$ python3 -q
>>> import numpy as np
>>> np.set_printoptions(precision=2, suppress=True, linewidth=160, sign=" ")
>>> mat = np.load("m.npy")
>>> mat
array([[ 0. , -0.3, -0.3, -0.5],
       [-0.5, -0.7,  0.2,  0.6],
       [-0.3,  1.8, -0.4, -0.3],
       [-0.8, -0.8,  0.5,  0. ]])
>>> O, r_ = np.linalg.qr(mat)
>>> round(abs(r_[0, 0]), 2), round(float(np.linalg.norm(mat[:, 0])), 2)
(np.float64(0.99), 0.99)
>>> np.round(O @ r_, 2) + 0
array([[ 0. , -0.3, -0.3, -0.5],
       [-0.5, -0.7,  0.2,  0.6],
       [-0.3,  1.8, -0.4, -0.3],
       [-0.8, -0.8,  0.5,  0. ]])
>>> np.trace(O @ O.T)
np.float64(4.0)
>>> O.shape, r_.shape
((4, 4), (4, 4))
>>> np.allclose(r_.T @ r_, mat.T @ mat)
True
>>> r_
array([[-0.99, -0.45,  0.38,  0.21],
       [ 0.  ,  2.06, -0.48, -0.35],
       [ 0.  ,  0.  ,  0.4 ,  0.35],
       [ 0.  ,  0.  ,  0.  , -0.64]])
>>> E = np.loadtxt("test15.csv", delimiter=",")
>>> E
array([[ 2., -2.,  2.,  0.,  1.],
       [-2.,  4.,  0., -4.,  2.],
       [ 2.,  0.,  4., -4.,  4.],
       [ 0., -4., -4.,  8., -6.],
       [ 1.,  2.,  4., -6.,  5.]])
>>> W1 = np.array([[-4, -3, -5], [-4, -5, 4], [3, -3, -2], [-2, 2, 3], [0, -4, -2]])
>>> c = np.array([2, 3, 1])
>>> act = np.maximum(E @ W1 + c, 0)
>>> np.linalg.matrix_rank(act)
np.int64(3)
>>> act
array([[  8.,   0.,   0.],
       [  2.,   0.,  11.],
       [ 14.,   0.,   0.],
       [  0.,  75.,  29.],
       [ 14.,   0.,   0.]])
>>> (act > 0).mean(axis=0)
array([ 0.8,  0.2,  0.4])
>>> cent = np.array([[-3, 3], [-3, 1], [1, 3]])
>>> W1 @ cent
array([[ 16, -30],
       [ 31,  -5],
       [ -2,   0],
       [  3,   5],
       [ 10, -10]])
>>> (act @ cent).round(6).argmax(axis=1)
array([ 1,  1,  1,  1,  1])
>>> other = np.array([[0, 4], [3, -1]])
>>> cent = np.kron(other, E)
>>> np.round(np.linalg.norm(cent, 2), 2), round(np.linalg.norm(other, 2) * np.linalg.norm(E, 2), 2)
(np.float64(70.94), np.float64(70.94))
>>> np.linalg.matrix_rank(E, rtol=0.1)
np.int64(2)
>>> [round(float(x), 2) for x in np.linalg.svd(E, compute_uv=False)[:3]]
[16.72, 6.28, 0.0]
